>>> import numpy as np
>>> from numpy import linalg as LA
>>> np.set_printoptions(suppress=True, linewidth=160)
>>> def rnd(a):
...     return np.round(a, 2) + 0
... 
>>> A2 = np.array([[-3, 3, -1, 2, -5, -3, -5, 5],
...     [5, 5, 0, 4, 3, 2, -5, -1],
...     [0, 2, -1, -5, -3, 0, 0, 4],
...     [1, -1, 4, -2, 5, -5, 4, 4],
...     [0, -1, -1, 5, -1, 3, 5, -3],
...     [5, 1, -2, -1, 3, -2, 2, 4],
...     [2, -1, 1, -1, -5, 4, 3, -5],
...     [5, 5, -3, 2, 2, -1, 3, 2]])
>>> A2[-1] = A2[0]
>>> W0 = A2 + 0.3 * np.eye(8)
>>> print(W0)
[[-2.7  3.  -1.   2.  -5.  -3.  -5.   5. ]
 [ 5.   5.3  0.   4.   3.   2.  -5.  -1. ]
 [ 0.   2.  -0.7 -5.  -3.   0.   0.   4. ]
 [ 1.  -1.   4.  -1.7  5.  -5.   4.   4. ]
 [ 0.  -1.  -1.   5.  -0.7  3.   5.  -3. ]
 [ 5.   1.  -2.  -1.   3.  -1.7  2.   4. ]
 [ 2.  -1.   1.  -1.  -5.   4.   3.3 -5. ]
 [-3.   3.  -1.   2.  -5.  -3.  -5.   5.3]]
>>> A2 = LA.inv(W0)
>>> print((np.abs(A2) > 1e-9).astype(int))
[[1 1 1 1 1 1 1 1]
 [1 1 1 1 1 1 1 1]
 [1 1 1 1 1 1 1 1]
 [1 1 1 1 1 1 1 1]
 [1 1 1 1 1 1 1 1]
 [1 1 1 1 1 1 1 1]
 [1 1 1 1 1 1 1 1]
 [1 1 1 1 1 1 1 1]]
>>> print(rnd(LA.inv(A2)))
[[-2.7  3.  -1.   2.  -5.  -3.  -5.   5. ]
 [ 5.   5.3  0.   4.   3.   2.  -5.  -1. ]
 [ 0.   2.  -0.7 -5.  -3.   0.   0.   4. ]
 [ 1.  -1.   4.  -1.7  5.  -5.   4.   4. ]
 [ 0.  -1.  -1.   5.  -0.7  3.   5.  -3. ]
 [ 5.   1.  -2.  -1.   3.  -1.7  2.   4. ]
 [ 2.  -1.   1.  -1.  -5.   4.   3.3 -5. ]
 [-3.   3.  -1.   2.  -5.  -3.  -5.   5.3]]
>>> print(rnd(LA.slogdet(W0)[0]))
1.0
>>> print(rnd(LA.cond(W0)))
221.33
>>> ang = np.radians(90)
>>> r_ = np.eye(8)
>>> r_[5, 5] = r_[7, 7] = np.cos(ang)
>>> r_[5, 7], r_[7, 5] = -np.sin(ang), np.sin(ang)
>>> print(rnd(r_))
[[ 1.  0.  0.  0.  0.  0.  0.  0.]
 [ 0.  1.  0.  0.  0.  0.  0.  0.]
 [ 0.  0.  1.  0.  0.  0.  0.  0.]
 [ 0.  0.  0.  1.  0.  0.  0.  0.]
 [ 0.  0.  0.  0.  1.  0.  0.  0.]
 [ 0.  0.  0.  0.  0.  0.  0. -1.]
 [ 0.  0.  0.  0.  0.  0.  1.  0.]
 [ 0.  0.  0.  0.  0.  1.  0.  0.]]
>>> A2 = W0 @ r_.T
>>> print(rnd(A2))
[[-2.7  3.  -1.   2.  -5.  -5.  -5.  -3. ]
 [ 5.   5.3  0.   4.   3.   1.  -5.   2. ]
 [ 0.   2.  -0.7 -5.  -3.  -4.   0.   0. ]
 [ 1.  -1.   4.  -1.7  5.  -4.   4.  -5. ]
 [ 0.  -1.  -1.   5.  -0.7  3.   5.   3. ]
 [ 5.   1.  -2.  -1.   3.  -4.   2.  -1.7]
 [ 2.  -1.   1.  -1.  -5.   5.   3.3  4. ]
 [-3.   3.  -1.   2.  -5.  -5.3 -5.  -3. ]]
>>> print(rnd(LA.det(r_)), np.trace(r_))
1.0 6.0
>>> print(rnd(LA.svd(W0, compute_uv=False)), rnd(LA.svd(A2, compute_uv=False)))
[16.55 13.33 11.24  7.75  6.22  4.1   2.16  0.07] [16.55 13.33 11.24  7.75  6.22  4.1   2.16  0.07]
